$ python3 -q
>>> import numpy as np
>>> np.set_printoptions(precision=4, suppress=True, linewidth=120)
>>> m1 = np.load("a.npy")
>>> print(m1)
[[ 0 -1  1 -1  2  0]
 [ 2 -1  2 -2  2 -6]
 [-1 -1  0 -1 -2  3]
 [ 2  2 -2  2 -1 -6]
 [-2  1  1  2 -1  6]
 [-1  1 -1  0 -1  3]
 [ 1  2  0 -1  0 -3]
 [ 0  1 -2 -1  1  0]]
>>> blk = np.stack([m1, -1 * m1, m1[::-1]])
>>> print(blk.shape)
(3, 8, 6)
>>> print(np.linalg.matrix_rank(blk))
[5 5 5]
>>> print(blk.sum(axis=0))
[[ 0  1 -2 -1  1  0]
 [ 1  2  0 -1  0 -3]
 [-1  1 -1  0 -1  3]
 [-2  1  1  2 -1  6]
 [ 2  2 -2  2 -1 -6]
 [-1 -1  0 -1 -2  3]
 [ 2 -1  2 -2  2 -6]
 [ 0 -1  1 -1  2  0]]
>>> A = np.array([[4.0, 3.0, 3.0, 3.0, 3.0],
...     [3.0, 4.0, 3.0, 3.0, 3.0],
...     [3.0, 3.0, 4.0, 3.0, 3.0],
...     [3.0, 3.0, 3.0, 4.0, 3.0],
...     [3.0, 3.0, 3.0, 3.0, 4.0]])
>>> x = np.array([7, 2, 1, 2, 1])
>>> print(A @ x)
[46. 41. 40. 41. 40.]
>>> print((A @ x).argmax())
0
>>> print((A * x).sum(axis=1))
[46. 41. 40. 41. 40.]
>>> left, sv, Vh = np.linalg.svd(m1)
>>> print(np.argmax(sv[:-1] / (sv[1:] + 1e-6)) + 1)
5
>>> out = left[:, :5] @ np.diag(sv[:5]) @ Vh[:5]
>>> print(np.round(np.linalg.norm(m1 - out, 2), 4), np.round(sv[5], 4))
0.0 0.0
>>> print(round(np.abs(m1 - out).max(), 4))
0.0
>>> vals, V = np.linalg.eig(A)
>>> print(np.round(A @ V[:, 0] - vals[0] * V[:, 0], 4) + 0)
[0. 0. 0. 0. 0.]
>>> print(np.sort(np.linalg.eigvals(A @ A)))
[  1.   1.   1.   1. 256.]
>>> print(round(float(np.prod(vals)), 4))
16.0
>>> x = np.array([0, 0, 1, -2, 1])
>>> rhs = A @ x
>>> print(rhs)
[ 0.  0.  1. -2.  1.]
>>> print(np.round(np.linalg.solve(A, 4 * rhs), 4) + 0)
[ 0.  0.  4. -8.  4.]
>>> print(np.round(np.linalg.solve(A, rhs), 4) + 0)
[ 0.  0.  1. -2.  1.]
>>> x = np.ones(5)
>>> for _ in range(4):
...     x = A @ x
...     x /= np.linalg.norm(x)
...     print(round(x @ A @ x, 4))
... 
16.0
16.0
16.0
16.0
>>> print(x)
[0.4472 0.4472 0.4472 0.4472 0.4472]
>>> E = np.array([[4, 0, 0, 0, 0, 0, 0, 0],
...     [4, 1, 0, 0, 0, 0, 0, 0],
...     [3, 3, 3, 0, 0, 0, 0, 0],
...     [1, 2, 5, 2, 0, 0, 0, 0],
...     [5, 1, 2, 1, 5, 0, 0, 0],
...     [4, 1, 1, 3, 1, 3, 0, 0],
...     [1, 2, 5, 3, 4, 3, 2, 0],
...     [2, 3, 3, 2, 1, 0, 2, 1]])
>>> print(E)
[[4 0 0 0 0 0 0 0]
 [4 1 0 0 0 0 0 0]
 [3 3 3 0 0 0 0 0]
 [1 2 5 2 0 0 0 0]
 [5 1 2 1 5 0 0 0]
 [4 1 1 3 1 3 0 0]
 [1 2 5 3 4 3 2 0]
 [2 3 3 2 1 0 2 1]]
>>> print(np.prod(np.diag(E)), round(np.linalg.det(E), 4))
720 720.0
>>> print(np.linalg.matrix_rank(E - E[0, 0] * np.eye(8)))
7
>>> print(E @ E)
[[16  0  0  0  0  0  0  0]
 [20  1  0  0  0  0  0  0]
 [33 12  9  0  0  0  0  0]
 [29 21 25  4  0  0  0  0]
 [56 14 21  7 25  0  0  0]
 [43 14 23 16  8  9  0  0]
 [64 34 51 25 31 15  4  0]
 [40 24 34 13 14  6  6  1]]
>>> print(np.sort(np.linalg.eigvals(E)))
[1. 1. 2. 2. 3. 3. 4. 5.]
>>> gram = E.T @ E
>>> print(np.allclose(gram, gram.T))
True
>>> print(np.linalg.eigvalsh(gram)[::-1])
[192.2731  47.3947  24.6867  14.2904   5.1316   2.1794   1.0301   0.014 ]
>>> print(np.linalg.svd(E, compute_uv=False) ** 2)
[192.2731  47.3947  24.6867  14.2904   5.1316   2.1794   1.0301   0.014 ]
>>> print(np.trace(gram), (E ** 2).sum())
287 287
>>> print(gram)
[[88 32 39 26 35 15  6  2]
 [32 29 41 20 17  9 10  3]
 [39 41 73 36 34 18 16  3]
 [26 20 36 27 22 18 10  2]
 [35 17 34 22 43 15 10  1]
 [15  9 18 18 15 18  6  0]
 [ 6 10 16 10 10  6  8  2]
 [ 2  3  3  2  1  0  2  1]]
>>> J = np.load("run3.npy")
>>> print(J)
[[-3 -3 -9  0  0  2]
 [-3  2  6  0  1  1]
 [-2  0  0 -1 -1 -1]
 [-3  2  6 -3 -1 -2]
 [ 0 -2 -6  3  2  0]
 [-3 -1 -3 -3 -2 -2]
 [-3  2  6  3  3 -1]]
>>> left, sv, Vh = np.linalg.svd(J)
>>> print(np.argmax(sv[:-1] / (sv[1:] + 1e-6)) + 1)
5
>>> print(sv.round(4) + 0)
[16.2925  7.9547  6.5267  3.0597  0.5644  0.    ]
>>> out = left[:, :5] @ np.diag(sv[:5]) @ Vh[:5]
>>> print(np.linalg.matrix_rank(J, rtol=0.05))
4
>>> print(round(np.abs(J - out).max(), 4))
0.0
>>> print(np.linalg.matrix_rank(out))
5
>>> print(round(np.linalg.norm(J - out, 2), 4), round(float(sv[5]), 4))
0.0 0.0
>>> print(np.allclose(J[:-1].T @ np.linalg.lstsq(J[:-1].T, J[-1])[0], J[-1]))
True
>>> print(np.abs(np.diag(np.linalg.qr(J)[1])) > 1e-9)
[ True  True False  True  True  True]
>>> print(np.linalg.lstsq(J[:-1].T, J[-1])[2])
5
>>> left, sv, Vh = np.linalg.svd(J)
>>> V = Vh[:(sv > 1e-8).sum()]
>>> rng = np.random.default_rng(7936)
>>> x = J[3] + 2 * J[1] + rng.integers(2) * np.eye(6)[1]
>>> print(x)
[-9.  7. 18. -3.  1.  0.]
>>> print(np.linalg.matrix_rank(np.vstack([J, x])))
6
>>> print(np.round(V.T @ V, 4) + 0)
[[1.  0.  0.  0.  0.  0. ]
 [0.  0.1 0.3 0.  0.  0. ]
 [0.  0.3 0.9 0.  0.  0. ]
 [0.  0.  0.  1.  0.  0. ]
 [0.  0.  0.  0.  1.  0. ]
 [0.  0.  0.  0.  0.  1. ]]
>>> print(round(np.linalg.norm(x - V.T @ V @ x), 4))
0.9487
>>> out = J + rng.integers(-2, 3, (7, 5)) @ rng.integers(-2, 3, (5, 6))
>>> print(out)
[[ -3  -5 -19   2   7  -3]
 [  7   4  10   0   7  -1]
 [  3  10   4 -10  -8   1]
 [  0  -2  14   0   0   1]
 [ -2  -3  -4   0   6   4]
 [ -2   1  -5  -6 -10  -1]
 [  2   4  16   0  -3   4]]
>>> print(np.round(np.linalg.svd(out - J, compute_uv=False), 4) + 0)
[24.1564 15.6776 12.7703  7.3225  3.3134  0.    ]
>>> print(np.abs(out - J).sum(axis=1))
[26 24 37 22 16 17 31]
>>> out = np.array([[-1, -2, 1], [2, -2, -1], [1, -1, -1]])
>>> F = np.triu(out, 1)
>>> print(F)
[[ 0 -2  1]
 [ 0  0 -1]
 [ 0  0  0]]
>>> f = np.array([0, -2, -2])
>>> print(np.polyval(f, E[6]))
[ -4  -6 -12  -8 -10  -8  -6  -2]
>>> print(np.cross(E[6, :3], E[4, :3]))
[-1 23 -9]
>>> print(np.correlate(E[6], E[4], "full"))
[ 0  0  0  5 11 29 25 40 40 49 27 27 17 10  0]
>>> print(np.prod(np.diag(F)), np.round(np.linalg.det(F), 4))
0 0.0
